% ipython --no-banner

In [1]: import numpy as np

In [2]: np.set_printoptions(precision=2, suppress=True, linewidth=120)

In [3]: rnd = lambda a: np.round(a, 2) + 0

In [4]: m1 = np.array([[-1, 0, -1, -1], [-1, -2, 2, -1], [-2, 2, 2, 1]])

In [5]: B = np.array([[1, 0, -2], [1, 1, -1], [-1, -1, 3], [2, 3, 2]])

In [6]: np.vstack([m1, B.T]).shape
Out[6]: (6, 4)

In [7]: np.einsum("ik,kj->ji", m1, B)
Out[7]: 
array([[-2, -7,  0],
       [-2, -7,  3],
       [-3,  8, 10]])

In [8]: np.linalg.matrix_rank(np.vstack([m1, B.T]))
Out[8]: np.int64(4)

In [9]: def softmax(z):
   ...:     e = np.exp(z - z.max(axis=-1, keepdims=True))
   ...:     return e / e.sum(axis=-1, keepdims=True)
   ...: 

In [10]: rnd(softmax(m1[1]))
Out[10]: array([0.04, 0.02, 0.89, 0.04])

In [11]: rnd(softmax(10 * m1[1]))
Out[11]: array([0., 0., 1., 0.])

In [12]: att = m1 @ m1.T / np.sqrt(4)

In [13]: rnd(softmax(att)[1] @ m1)
Out[13]: array([-1.01, -1.94,  1.98, -0.98])

In [14]: rnd(softmax(att + np.triu(np.full(att.shape, -np.inf), 1)))
Out[14]: 
array([[1.  , 0.  , 0.  ],
       [0.01, 0.99, 0.  ],
       [0.  , 0.  , 1.  ]])

In [15]: rnd(softmax(att))
Out[15]: 
array([[0.74, 0.16, 0.1 ],
       [0.01, 0.98, 0.01],
       [0.  , 0.  , 1.  ]])

In [16]: Uu, sig, vt = np.linalg.svd(m1, full_matrices=False)

In [17]: Uu.shape, sig.shape, vt.shape
Out[17]: ((3, 3), (3,), (3, 4))

In [18]: rnd(np.cumsum(sig ** 2) / np.sum(sig ** 2))
Out[18]: array([0.52, 0.89, 1.  ])

In [19]: rnd(sig)
Out[19]: array([3.66, 3.12, 1.7 ])

In [20]: rnd(Uu.T @ Uu)
Out[20]: 
array([[1., 0., 0.],
       [0., 1., 0.],
       [0., 0., 1.]])

In [21]: rnd(sig / sig[0])
Out[21]: array([1.  , 0.85, 0.47])

In [22]: rnd(Uu.T @ m1 @ vt.T)
Out[22]: 
array([[3.66, 0.  , 0.  ],
       [0.  , 3.12, 0.  ],
       [0.  , 0.  , 1.7 ]])

In [23]: t3 = np.stack([m1, -1 * m1, m1[::-1]])

In [24]: np.linalg.matrix_rank(t3.reshape(3, -1))
Out[24]: np.int64(2)

In [25]: np.linalg.matrix_rank(t3)
Out[25]: array([3, 3, 3])

In [26]: t3.sum(axis=0)
Out[26]: 
array([[-2,  2,  2,  1],
       [-1, -2,  2, -1],
       [-1,  0, -1, -1]])

In [27]: rnd(np.linalg.norm(t3, axis=(1, 2)))
Out[27]: array([5.1, 5.1, 5.1])

In [28]: K = np.loadtxt("block18.csv", delimiter=",")

In [29]: K
Out[29]: 
array([[0., 0., 9.],
       [0., 0., 7.],
       [9., 7., 0.]])

In [30]: # looks like rank 2

In [31]: rnd(K @ np.linalg.pinv(K) @ K)
Out[31]: 
array([[0., 0., 9.],
       [0., 0., 7.],
       [9., 7., 0.]])

In [32]: rnd(np.trace(np.linalg.pinv(K) @ K))
Out[32]: np.float64(2.0)

In [33]: np.abs(np.diag(np.linalg.qr(K)[1])) > 1e-9
Out[33]: array([ True, False,  True])

In [34]: B = np.array([[-1, 1, 0], [2, 0, -1], [3, 1, 1]])

In [35]: np.vstack([K, B.T]).shape
Out[35]: (6, 3)

In [36]: np.linalg.matrix_rank(K @ B)
Out[36]: np.int64(2)

In [37]: rng = np.random.default_rng(6655)

In [38]: idx = rng.permutation(3)

In [39]: idx
Out[39]: array([0, 2, 1])

In [40]: B = K[idx][:, idx]

In [41]: np.allclose(B, K)
Out[41]: False

In [42]: B
Out[42]: 
array([[0., 9., 0.],
       [9., 0., 7.],
       [0., 7., 0.]])

In [43]: Uu, sig, vt = np.linalg.svd(K)

In [44]: np.argmax(sig[:-1] / (sig[1:] + 1e-6)) + 1
Out[44]: np.int64(2)

In [45]: B = Uu[:, :2] @ np.diag(sig[:2]) @ vt[:2]

In [46]: np.linalg.matrix_rank(B)
Out[46]: np.int64(2)

In [47]: np.linalg.matrix_rank(K, rtol=0.05)
Out[47]: np.int64(2)

In [48]: J = np.load("layer8.npy")

In [49]: J
Out[49]: 
array([[-1.,  2.,  3.,  0.],
       [ 0.,  3.,  3., -3.],
       [ 0.,  0.,  3.,  0.],
       [ 0.,  0., -1.,  1.]])

In [50]: idx = rng.permutation(4)

In [51]: idx
Out[51]: array([3, 1, 0, 2])

In [52]: B = J[idx][:, idx]

In [53]: B
Out[53]: 
array([[ 1.,  0.,  0., -1.],
       [-3.,  3.,  0.,  3.],
       [ 0.,  2., -1.,  3.],
       [ 0.,  0.,  0.,  3.]])

In [54]: np.trace(B)
Out[54]: np.float64(6.0)

In [55]: np.allclose(B, J)
Out[55]: False

In [56]: rnd(np.linalg.det(B)), rnd(np.linalg.det(J[idx]))
Out[56]: (np.float64(-9.0), np.float64(-9.0))
